% ipython --no-banner

In [1]: import numpy as np

In [2]: np.set_printoptions(suppress=True, linewidth=120)

In [3]: W0 = np.load("block6.npy")

In [4]: W0
Out[4]: 
array([[ 2.52,  2.66,  2.32,  1.97],
       [ 1.7 ,  2.83,  1.67,  1.98],
       [ 1.62,  2.62,  2.21,  1.68],
       [ 1.62,  2.72,  1.71,  2.04],
       [ 2.21,  2.94,  1.88,  2.43],
       [ 1.57,  2.86,  2.27,  2.1 ],
       [ 1.4 ,  3.05,  2.25,  1.98],
       [-3.07,  3.37, -0.25,  1.41],
       [-2.57,  3.54,  0.47,  0.93],
       [-3.05,  2.67, -0.36,  1.07],
       [-2.94,  2.57, -0.28,  0.48],
       [-3.09,  3.19, -0.43,  0.9 ],
       [-3.07,  3.24,  0.25,  1.13],
       [-2.93,  2.88, -0.2 ,  0.94],
       [ 1.72,  2.24,  1.71, -0.02],
       [ 2.18,  2.2 ,  2.17,  0.02],
       [ 1.74,  2.31,  1.51,  0.41],
       [ 2.4 ,  1.7 ,  1.84, -0.06],
       [ 2.36,  1.78,  2.04,  0.  ],
       [ 2.11,  1.84,  1.54, -0.55],
       [ 1.51,  1.8 ,  2.04,  0.08]])

In [5]: other = np.array([[3, 3, 0], [2, 3, 2], [1, 3, 0], [2, 3, 3]])

In [6]: np.vstack([W0, other.T]).shape
Out[6]: (24, 4)

In [7]: arr = np.load("out3.npy")

In [8]: arr
Out[8]: 
array([[-4.  ,  7.  , -5.12, -6.99, -4.98, -1.05,  9.02,  1.04,  6.02, -4.05, -5.1 , -4.06],
       [-4.  ,  6.99, -5.02, -7.07, -4.93, -0.99,  9.04,  1.01,  6.03, -3.9 , -4.98, -4.06],
       [-3.99,  7.  , -5.  , -7.01, -5.03, -0.98,  9.01,  0.97,  5.96, -3.96, -4.98, -4.06],
       [-4.04,  6.96, -5.01, -7.07, -5.05, -0.95,  8.96,  0.9 ,  5.95, -3.94, -5.06, -3.91],
       [-3.95,  7.05, -4.98, -7.04, -5.04, -0.96,  8.96,  1.06,  6.08, -3.97, -5.02, -4.02],
       [-3.96,  7.11, -4.93, -6.96, -5.02, -1.06,  9.08,  1.01,  5.99, -3.97, -4.94, -4.05],
       [-3.94,  7.  , -5.09, -7.  , -5.  , -1.07,  9.03,  0.95,  5.97, -3.93, -5.08, -3.98],
       [-3.95,  7.02, -4.96, -7.05, -5.01, -1.  ,  8.98,  0.99,  5.98, -4.03, -4.97, -3.97],
       [-4.04,  6.99, -4.97, -6.99, -4.93, -1.01,  9.  ,  1.06,  6.01, -4.08, -4.94, -3.94],
       [-3.95,  6.97, -5.03, -6.91, -4.98, -1.03,  9.  ,  0.95,  5.99, -3.92, -5.01, -3.96],
       [-4.04,  7.  , -5.15, -7.06, -4.98, -0.99,  8.91,  0.94,  5.96, -3.99, -5.02, -4.12],
       [-3.88,  6.95, -4.96, -7.05, -4.95, -0.93,  8.97,  1.04,  6.02, -3.97, -4.97, -3.93],
       [-4.07,  6.99, -4.99, -7.02, -5.12, -1.02,  9.  ,  1.04,  6.06, -4.  , -5.  , -3.92],
       [-3.99,  6.89, -5.  , -7.  , -4.96, -0.98,  9.  ,  1.08,  6.06, -3.99, -5.02, -3.98],
       [-4.  ,  7.04, -4.96, -6.93, -5.12, -0.9 ,  8.99,  0.96,  5.98, -4.05, -5.07, -4.1 ],
       [ 4.06, -3.95, -1.98,  1.11,  2.05,  9.02,  0.99,  8.03, -3.91,  6.01, -5.07,  3.  ],
       [ 4.06, -3.96, -1.96,  0.92,  1.98,  8.95,  1.  ,  7.94, -4.05,  5.97, -5.  ,  2.91],
       [ 4.02, -4.08, -1.96,  0.97,  2.01,  8.96,  1.1 ,  8.05, -4.03,  5.96, -5.  ,  2.99],
       [ 4.02, -3.95, -1.97,  0.92,  2.02,  8.89,  1.02,  8.01, -4.02,  5.99, -4.96,  2.99],
       [ 3.95, -4.06, -2.04,  1.01,  1.95,  8.91,  0.99,  7.95, -3.94,  6.05, -5.  ,  2.94],
       [ 3.92, -4.05, -2.03,  0.97,  1.97,  9.  ,  0.93,  8.03, -4.03,  5.89, -5.01,  3.06],
       [ 4.05, -3.98, -1.97,  1.04,  2.03,  9.  ,  1.06,  7.9 , -3.92,  5.95, -4.97,  2.93],
       [ 3.94, -3.99, -2.01,  0.99,  2.01,  8.97,  0.99,  7.95, -4.01,  6.08, -5.11,  3.  ],
       [ 4.02, -4.08, -2.01,  1.01,  1.92,  9.  ,  1.03,  7.95, -4.03,  5.95, -5.01,  2.85],
       [ 3.99, -4.09, -1.96,  0.91,  2.  ,  8.98,  0.99,  7.99, -4.  ,  6.02, -4.99,  3.03],
       [ 4.06, -3.95, -1.94,  0.99,  2.02,  9.08,  1.01,  8.02, -3.99,  5.94, -5.  ,  3.  ],
       [ 3.98, -4.  , -2.05,  1.  ,  2.06,  9.02,  1.02,  8.04, -4.  ,  6.05, -5.1 ,  2.93],
       [ 3.9 , -4.06, -1.97,  0.97,  2.03,  8.94,  0.95,  7.96, -3.95,  6.03, -5.01,  3.06],
       [ 4.03, -4.09, -1.95,  1.13,  1.94,  8.97,  0.99,  8.11, -4.01,  6.01, -4.94,  2.98],
       [ 4.07, -3.99, -2.05,  0.91,  2.03,  8.96,  1.01,  7.87, -4.  ,  5.98, -4.96,  3.05]])

In [9]: Xc = arr - arr.mean(axis=0)

In [10]: Uu, sv, VT = np.linalg.svd(Xc, full_matrices=False)

In [11]: np.round(Xc.mean(axis=0), 2) + 0
Out[11]: array([0., 0., 0., 0., 0., 0., 0., 0., 0., 0., 0., 0.])

In [12]: np.round(sv ** 2 / (sv ** 2).sum(), 2) + 0
Out[12]: array([1., 0., 0., 0., 0., 0., 0., 0., 0., 0., 0., 0.])

In [13]: np.searchsorted(np.cumsum(sv ** 2) / (sv ** 2).sum(), 0.9) + 1
Out[13]: np.int64(1)

In [14]: np.round(np.abs(VT[-1]), 2)
Out[14]: array([0.12, 0.21, 0.54, 0.02, 0.2 , 0.44, 0.39, 0.14, 0.06, 0.19, 0.4 , 0.2 ])

In [15]: round(float((sv ** 2).sum() ** 2 / (sv ** 4).sum()), 2)
Out[15]: 1.0

In [16]: np.round(VT[0] * np.sign(VT[0, np.abs(VT[0]).argmax()]), 2) + 0
Out[16]: array([-0.29,  0.4 , -0.11, -0.29, -0.25, -0.36,  0.29, -0.25,  0.36, -0.36,  0.  , -0.25])

In [17]: A = np.load("test14.npy")

In [18]: A
Out[18]: 
array([[3, 0, 0, 0, 0, 0, 0, 0, 0, 0],
       [0, 2, 0, 0, 0, 0, 0, 0, 0, 0],
       [0, 0, 0, 0, 0, 0, 0, 0, 0, 0],
       [0, 0, 0, 3, 0, 0, 0, 0, 0, 0],
       [0, 0, 0, 0, 2, 0, 0, 0, 0, 0],
       [0, 0, 0, 0, 0, 2, 0, 0, 0, 0],
       [0, 0, 0, 0, 0, 0, 2, 0, 0, 0],
       [0, 0, 0, 0, 0, 0, 0, 0, 0, 0],
       [0, 0, 0, 0, 0, 0, 0, 0, 2, 0],
       [0, 0, 0, 0, 0, 0, 0, 0, 0, 0]])

In [19]: other = np.c_[W0[:, :1] @ np.array([[1]]), np.array([2, 0, 2, -3, 1, 2, 3, -1, 2, -2, -3, 2, 3, 3, 3, 3, -3, 0, 3, -3, 3])]

In [20]: other
Out[20]: 
array([[ 2.52,  2.  ],
       [ 1.7 ,  0.  ],
       [ 1.62,  2.  ],
       [ 1.62, -3.  ],
       [ 2.21,  1.  ],
       [ 1.57,  2.  ],
       [ 1.4 ,  3.  ],
       [-3.07, -1.  ],
       [-2.57,  2.  ],
       [-3.05, -2.  ],
       [-2.94, -3.  ],
       [-3.09,  2.  ],
       [-3.07,  3.  ],
       [-2.93,  3.  ],
       [ 1.72,  3.  ],
       [ 2.18,  3.  ],
       [ 1.74, -3.  ],
       [ 2.4 ,  0.  ],
       [ 2.36,  3.  ],
       [ 2.11, -3.  ],
       [ 1.51,  3.  ]])

In [21]: np.linalg.matrix_rank(other)
Out[21]: np.int64(2)

In [22]: A @ A
Out[22]: 
array([[9, 0, 0, 0, 0, 0, 0, 0, 0, 0],
       [0, 4, 0, 0, 0, 0, 0, 0, 0, 0],
       [0, 0, 0, 0, 0, 0, 0, 0, 0, 0],
       [0, 0, 0, 9, 0, 0, 0, 0, 0, 0],
       [0, 0, 0, 0, 4, 0, 0, 0, 0, 0],
       [0, 0, 0, 0, 0, 4, 0, 0, 0, 0],
       [0, 0, 0, 0, 0, 0, 4, 0, 0, 0],
       [0, 0, 0, 0, 0, 0, 0, 0, 0, 0],
       [0, 0, 0, 0, 0, 0, 0, 0, 4, 0],
       [0, 0, 0, 0, 0, 0, 0, 0, 0, 0]])

In [23]: [int(np.linalg.matrix_rank(np.linalg.matrix_power(A, p))) for p in range(1, 11)]
Out[23]: [7, 7, 7, 7, 7, 7, 7, 7, 7, 7]

In [24]: np.prod(np.diag(A)), round(np.linalg.det(A), 2)
Out[24]: (np.int64(0), np.float64(0.0))

In [25]: np.linalg.matrix_rank(A - A[0, 0] * np.eye(10))
Out[25]: np.int64(8)

In [26]: rank = np.linalg.matrix_rank(A)

In [27]: rank
Out[27]: np.int64(7)

In [28]: ns = np.linalg.svd(A)[2][rank:].T

In [29]: [int(np.linalg.matrix_rank(A[:i])) for i in range(1, len(A) + 1)]
Out[29]: [1, 2, 2, 3, 4, 5, 6, 6, 7, 7]

In [30]: print([int(np.linalg.matrix_rank(np.delete(A, i, axis=0))) for i in range(10)])
[6, 6, 7, 6, 6, 6, 6, 7, 6, 7]

In [31]: print(ns @ ns.T)
[[0. 0. 0. 0. 0. 0. 0. 0. 0. 0.]
 [0. 0. 0. 0. 0. 0. 0. 0. 0. 0.]
 [0. 0. 1. 0. 0. 0. 0. 0. 0. 0.]
 [0. 0. 0. 0. 0. 0. 0. 0. 0. 0.]
 [0. 0. 0. 0. 0. 0. 0. 0. 0. 0.]
 [0. 0. 0. 0. 0. 0. 0. 0. 0. 0.]
 [0. 0. 0. 0. 0. 0. 0. 0. 0. 0.]
 [0. 0. 0. 0. 0. 0. 0. 1. 0. 0.]
 [0. 0. 0. 0. 0. 0. 0. 0. 0. 0.]
 [0. 0. 0. 0. 0. 0. 0. 0. 0. 1.]]

In [32]: np.allclose(A @ ns, 0)
Out[32]: True

In [33]: [int(np.linalg.matrix_rank(A[:, :j + 1])) for j in range(10)]
Out[33]: [1, 2, 2, 3, 4, 5, 6, 6, 7, 7]

In [34]: mat = np.load("run0.npy")

In [35]: mat
Out[35]: 
array([[ 0,  1,  0, -2, -2,  2, -2,  0,  0,  0, -1,  0,  0,  1,  0],
       [-1,  0,  1,  1,  0, -1, -1,  1, -1, -2, -1,  1,  0, -1,  2],
       [ 0, -1,  0,  0, -1,  2, -1,  0, -2, -2,  1,  0,  2, -1,  1],
       [ 2, -1,  0,  0,  0,  0,  1,  2, -1, -1,  0, -2,  1,  1, -1],
       [ 2,  0,  1,  0,  0,  0, -1, -1,  0,  0,  0, -1,  1,  0, -1],
       [-2,  1, -2,  0,  0,  0,  0,  2, -1, -1,  2,  0,  2,  1,  1],
       [ 2,  1,  1, -1,  1,  0,  0,  2, -1, -2, -1,  1,  1,  0,  2],
       [ 0, -1,  0, -2,  1, -2, -2,  0,  0, -1, -1, -2,  0, -1, -1],
       [ 0,  1,  2,  1,  0,  1,  1,  0,  0, -1,  0,  1, -2, -1,  1],
       [ 0,  2,  2,  1,  0,  1,  2,  1,  1,  0,  0,  0,  2,  2, -2],
       [ 1,  1, -1,  0,  0, -2,  1,  1,  0,  0,  0,  1,  2,  0,  1],
       [ 0, -1,  0,  2,  1,  0, -1,  2, -1,  0, -1,  0, -1,  0, -1],
       [ 0,  0, -2, -1, -1, -2, -1,  0,  2, -2, -2,  1,  0,  2,  1],
       [-1,  1,  1, -1,  0, -1,  0,  1,  1, -2,  0,  0, -2,  0,  0],
       [ 0, -2, -1,  1,  1, -1, -2,  1, -1,  2, -1,  1, -1,  0,  0]])

In [36]: vec = np.array([2, 3, 0, 1, 4, 1, 0, 1, 5, 4, 3, 2])

In [37]: y = arr @ vec

In [38]: np.round(np.linalg.pinv(arr) @ arr, 2) + 0
Out[38]: 
array([[1., 0., 0., 0., 0., 0., 0., 0., 0., 0., 0., 0.],
       [0., 1., 0., 0., 0., 0., 0., 0., 0., 0., 0., 0.],
       [0., 0., 1., 0., 0., 0., 0., 0., 0., 0., 0., 0.],
       [0., 0., 0., 1., 0., 0., 0., 0., 0., 0., 0., 0.],
       [0., 0., 0., 0., 1., 0., 0., 0., 0., 0., 0., 0.],
       [0., 0., 0., 0., 0., 1., 0., 0., 0., 0., 0., 0.],
       [0., 0., 0., 0., 0., 0., 1., 0., 0., 0., 0., 0.],
       [0., 0., 0., 0., 0., 0., 0., 1., 0., 0., 0., 0.],
       [0., 0., 0., 0., 0., 0., 0., 0., 1., 0., 0., 0.],
       [0., 0., 0., 0., 0., 0., 0., 0., 0., 1., 0., 0.],
       [0., 0., 0., 0., 0., 0., 0., 0., 0., 0., 1., 0.],
       [0., 0., 0., 0., 0., 0., 0., 0., 0., 0., 0., 1.]])

In [39]: np.round(np.linalg.lstsq(arr, y)[0], 2) + 0
Out[39]: array([2., 3., 0., 1., 4., 1., 0., 1., 5., 4., 3., 2.])

In [40]: rng = np.random.default_rng(700598)

In [41]: y = y + 0.1 * rng.normal(size=30)

In [42]: y.round(2)
Out[42]: 
array([-23.37, -22.14, -23.12, -23.61, -22.55, -22.57, -23.22, -23.11, -22.72, -22.46, -23.72, -22.21, -23.17, -22.85,
       -23.86,  17.8 ,  16.35,  16.31,  16.91,  16.75,  16.03,  17.39,  16.82,  15.69,  16.85,  17.24,  17.01,  17.03,
        16.83,  17.16])

In [43]: b, *_ = np.linalg.lstsq(arr, y)

In [44]: b.round()
Out[44]: array([ 1.,  3., -0.,  1.,  4.,  2.,  1.,  1.,  5.,  4.,  4.,  2.])

In [45]: print(b.round(2))
[ 1.33  2.98 -0.02  1.32  4.24  1.66  0.54  0.56  5.12  4.3   3.5   1.98]

In [46]: np.round(arr.T @ (y - arr @ b), 2) + 0
Out[46]: array([0., 0., 0., 0., 0., 0., 0., 0., 0., 0., 0., 0.])

In [47]: np.round(np.linalg.norm(y - arr @ b), 2)
Out[47]: np.float64(0.41)

In [48]: r0 = np.array([-2, -2, -2])

In [49]: print(np.cross(mat[12, :3], mat[1, :3]))
[0 2 0]

In [50]: print(np.correlate(mat[12], mat[1], "full"))
[ 0  0 -4  0 -1 -5  1  5  7 -4  5 12 -4  0  5  5 -3 -6  0  1  1 -5 -6  2  4  2  1 -2 -1]

In [51]: print(np.convolve(mat[12], r0))
[ 0  0  4  6  8  8  8  6 -2  0  4  6  2 -6 -6 -6 -2]

In [52]: Uu, sv, VT = np.linalg.svd(mat, full_matrices=False)

In [53]: sv.round(2) + 0
Out[53]: array([7.18, 7.18, 6.14, 6.14, 5.58, 5.58, 4.24, 4.24, 2.83, 2.83, 1.35, 1.35, 0.88, 0.88, 0.  ])

In [54]: np.round(np.cumsum(sv ** 2) / np.sum(sv ** 2), 2)
Out[54]: array([0.17, 0.35, 0.47, 0.6 , 0.7 , 0.81, 0.87, 0.93, 0.96, 0.98, 0.99, 0.99, 1.  , 1.  , 1.  ])

In [55]: np.allclose(Uu * sv @ VT, mat)
Out[55]: True

In [56]: rank = np.linalg.matrix_rank(mat)

In [57]: rank
Out[57]: np.int64(14)

In [58]: ns = np.linalg.svd(mat)[2][rank:].T

In [59]: print([int(np.linalg.matrix_rank(np.delete(mat, i, axis=0))) for i in range(15)])
[14, 14, 14, 14, 14, 14, 14, 14, 14, 14, 14, 14, 14, 14, 14]

In [60]: np.round(ns[:, 0] / ns[np.abs(ns[:, 0]).round(6).argmax(), 0], 2)
Out[60]: array([ 0.06, -0.26,  0.1 ,  0.15, -0.04,  0.28, -0.22,  0.52,  1.  ,  0.22,  0.14, -0.31,  0.21, -0.38,  0.43])

In [61]: print(np.round(mat @ ns, 2) + 0)
[[0.]
 [0.]
 [0.]
 [0.]
 [0.]
 [0.]
 [0.]
 [0.]
 [0.]
 [0.]
 [0.]
 [0.]
 [0.]
 [0.]
 [0.]]

In [62]: F = np.load("case18.npy")

In [63]: F
Out[63]: 
array([[ 2, -3,  2, -3, -1, -2, -1, -1],
       [-3, -1, -3,  0,  3,  0, -2,  1],
       [-3,  2,  1, -3,  0,  0,  3,  2],
       [ 2,  2, -2, -1,  1,  1,  3, -2],
       [ 0,  2,  1,  1,  3, -1, -2,  3],
       [-1,  2,  0, -2,  3,  1,  1, -1],
       [-3, -2,  2, -3, -3, -3,  0,  0],
       [-1, -2, -1,  1, -3,  1,  0,  1],
       [-3,  2,  1, -3,  0,  0,  3,  2]])

In [64]: # row 8 repeats row 2

In [65]: P = F @ np.linalg.solve(F.T @ F, F.T)

In [66]: np.round(np.linalg.eigvalsh(P), 2) + 0
Out[66]: array([0., 1., 1., 1., 1., 1., 1., 1., 1.])

In [67]: P.round(2) + 0
Out[67]: 
array([[1. , 0. , 0. , 0. , 0. , 0. , 0. , 0. , 0. ],
       [0. , 1. , 0. , 0. , 0. , 0. , 0. , 0. , 0. ],
       [0. , 0. , 0.5, 0. , 0. , 0. , 0. , 0. , 0.5],
       [0. , 0. , 0. , 1. , 0. , 0. , 0. , 0. , 0. ],
       [0. , 0. , 0. , 0. , 1. , 0. , 0. , 0. , 0. ],
       [0. , 0. , 0. , 0. , 0. , 1. , 0. , 0. , 0. ],
       [0. , 0. , 0. , 0. , 0. , 0. , 1. , 0. , 0. ],
       [0. , 0. , 0. , 0. , 0. , 0. , 0. , 1. , 0. ],
       [0. , 0. , 0.5, 0. , 0. , 0. , 0. , 0. , 0.5]])
